$ ipython --no-banner

In [1]: import numpy as np

In [2]: import numpy.linalg as la

In [3]: np.set_printoptions(precision=2, suppress=True, linewidth=160, legacy="1.25")

In [4]: q, _ = la.qr(np.array([[1.4, 0.3, -0.3, -0.7, -0.2],
   ...:     [0.9, -0.7, 1.5, 0.0, 0.7],
   ...:     [1.1, -0.4, 0.3, -0.3, 0.7],
   ...:     [0.3, 1.1, 0.6, 0.4, 0.9],
   ...:     [-0.3, -1.3, 0.7, 1.7, 0.4]]))

In [5]: m1 = q[:, :5]

In [6]: m1
Out[6]: 
array([[-0.69,  0.14, -0.4 , -0.31,  0.51],
       [-0.44, -0.37,  0.62,  0.46,  0.27],
       [-0.54, -0.22, -0.13, -0.05, -0.8 ],
       [-0.15,  0.57,  0.64, -0.46, -0.14],
       [ 0.15, -0.68,  0.16, -0.69,  0.1 ]])

In [7]: # orthonormal columns

In [8]: rng = np.random.default_rng(789)

In [9]: A2 = m1 + rng.integers(-2, 3, (5, 2)) @ rng.integers(-2, 3, (2, 5))

In [10]: A2
Out[10]: 
array([[-0.69,  0.14, -2.4 , -0.31,  4.51],
       [ 3.56, -2.37,  1.62,  4.46,  2.27],
       [-4.54,  1.78, -1.13, -4.05, -2.8 ],
       [-2.15,  1.57, -2.36, -2.46,  3.86],
       [ 0.15, -0.68, -1.84, -0.69,  4.1 ]])

In [11]: np.abs(A2 - m1).sum(axis=1)
Out[11]: array([ 6., 13., 13., 12.,  6.])

In [12]: A2 - m1
Out[12]: 
array([[ 0.,  0., -2.,  0.,  4.],
       [ 4., -2.,  1.,  4.,  2.],
       [-4.,  2., -1., -4., -2.],
       [-2.,  1., -3., -2.,  4.],
       [ 0.,  0., -2.,  0.,  4.]])

In [13]: vec = np.array([-3, 1, -1, 1, 2])

In [14]: target = A2 @ vec

In [15]: target
Out[15]: array([13.31, -5.67,  6.88, 15.63,  8.22])

In [16]: la.solve(A2, 5 * target)
Out[16]: array([-15.,   5.,  -5.,   5.,  10.])

In [17]: np.round(la.solve(A2.T, A2[2]), 2) + 0
Out[17]: array([0., 0., 1., 0., 0.])

In [18]: vec = np.array([1, 2, -3, -1, 3])

In [19]: m1.T @ (m1 @ vec)
Out[19]: array([ 1.,  2., -3., -1.,  3.])

In [20]: round(la.det(m1), 2)
Out[20]: 1.0

In [21]: np.round(la.norm(vec), 2), round(la.norm(m1 @ vec), 2)
Out[21]: (4.9, 4.9)

In [22]: la.inv(m1)
Out[22]: 
array([[-0.69, -0.44, -0.54, -0.15,  0.15],
       [ 0.14, -0.37, -0.22,  0.57, -0.68],
       [-0.4 ,  0.62, -0.13,  0.64,  0.16],
       [-0.31,  0.46, -0.05, -0.46, -0.69],
       [ 0.51,  0.27, -0.8 , -0.14,  0.1 ]])

In [23]: z = rng.permutation(5)

In [24]: A2 = m1[:, z] * rng.choice([-1, 1], 5)

In [25]: A2
Out[25]: 
array([[ 0.14, -0.31,  0.69, -0.4 ,  0.51],
       [-0.37,  0.46,  0.44,  0.62,  0.27],
       [-0.22, -0.05,  0.54, -0.13, -0.8 ],
       [ 0.57, -0.46,  0.15,  0.64, -0.14],
       [-0.68, -0.69, -0.15,  0.16,  0.1 ]])

In [26]: Uu, _, vt = la.svd(m1.T @ A2)

In [27]: np.round(Uu @ vt, 2) + 0
Out[27]: 
array([[ 0.,  0., -1.,  0.,  0.],
       [ 1.,  0.,  0.,  0.,  0.],
       [ 0.,  0.,  0.,  1.,  0.],
       [ 0.,  1.,  0.,  0.,  0.],
       [ 0.,  0.,  0.,  0.,  1.]])

In [28]: z
Out[28]: array([1, 3, 0, 2, 4])

In [29]: J = np.load("m.npy")

In [30]: J
Out[30]: 
array([[ 1.,  3.,  0.,  0.,  0.],
       [ 5.,  2.,  0.,  0.,  0.],
       [ 0.,  0.,  2., -2., -1.],
       [ 0.,  0.,  0.,  2., -1.],
       [ 0.,  0.,  2., -1., -2.]])

In [31]: # 2 blocks once reordered

In [32]: la.svd(J, compute_uv=False)
Out[32]: array([5.83, 4.17, 2.36, 2.23, 0.2 ])

In [33]: np.count_nonzero(J)
Out[33]: 12

In [34]: A2 = np.array([[-2, 2], [-2, -3], [0, -4], [-5, 0], [-4, 1]])

In [35]: np.vstack([J, A2.T]).shape
Out[35]: (7, 5)

In [36]: np.einsum("ij->j", J)
Out[36]: array([ 6.,  5.,  4., -1., -4.])

In [37]: np.einsum("ij,ij->i", J, J)
Out[37]: array([10., 29.,  9.,  5.,  9.])

In [38]: A2.T @ J.T
Out[38]: 
array([[ -8., -14.,  14.,  -6.,  13.],
       [ -7.,   4.,  -9.,  -1., -10.]])

In [39]: la.matrix_rank(np.vstack([J, A2.T]))
Out[39]: 5
